>>> import numpy as np
>>> np.set_printoptions(precision=4, suppress=True, linewidth=200, legacy="1.25")
>>> J = np.load("sample15.npy")
>>> print(J)
[[ 1  0  1 -3 -1  2  1 -1]
 [ 7  6  7  3  5  8  7  5]
 [ 1  0  1 -3 -1  2  1 -1]
 [10  9 10  6  8 11 10  8]
 [ 8  7  8  4  6  9  8  6]
 [ 6  5  6  2  4  7  6  4]
 [ 9  8  9  5  7 10  9  7]
 [ 8  7  8  4  6  9  8  6]
 [ 5  4  5  1  3  6  5  3]
 [ 5  4  5  1  3  6  5  3]]
>>> # rows 0 and 2 are equal
>>> Uu, sv, Vt = np.linalg.svd(J)
>>> evecs = Vt[:(sv > 1e-8).sum()]
>>> rng = np.random.default_rng(289)
>>> vec = J[6] + 5 * J[8] + rng.integers(2) * np.eye(8)[1]
>>> print(vec)
[34. 29. 34. 10. 22. 40. 34. 22.]
>>> print(np.diag(evecs.T @ evecs))
[0.1806 0.125  0.1806 0.625  0.1806 0.3472 0.1806 0.1806]
>>> print(np.allclose(evecs.T @ evecs @ vec, vec))
False
>>> print(evecs.T @ evecs)
[[ 0.1806  0.125   0.1806 -0.0417  0.0694  0.2361  0.1806  0.0694]
 [ 0.125   0.125   0.125   0.125   0.125   0.125   0.125   0.125 ]
 [ 0.1806  0.125   0.1806 -0.0417  0.0694  0.2361  0.1806  0.0694]
 [-0.0417  0.125  -0.0417  0.625   0.2917 -0.2083 -0.0417  0.2917]
 [ 0.0694  0.125   0.0694  0.2917  0.1806  0.0139  0.0694  0.1806]
 [ 0.2361  0.125   0.2361 -0.2083  0.0139  0.3472  0.2361  0.0139]
 [ 0.1806  0.125   0.1806 -0.0417  0.0694  0.2361  0.1806  0.0694]
 [ 0.0694  0.125   0.0694  0.2917  0.1806  0.0139  0.0694  0.1806]]
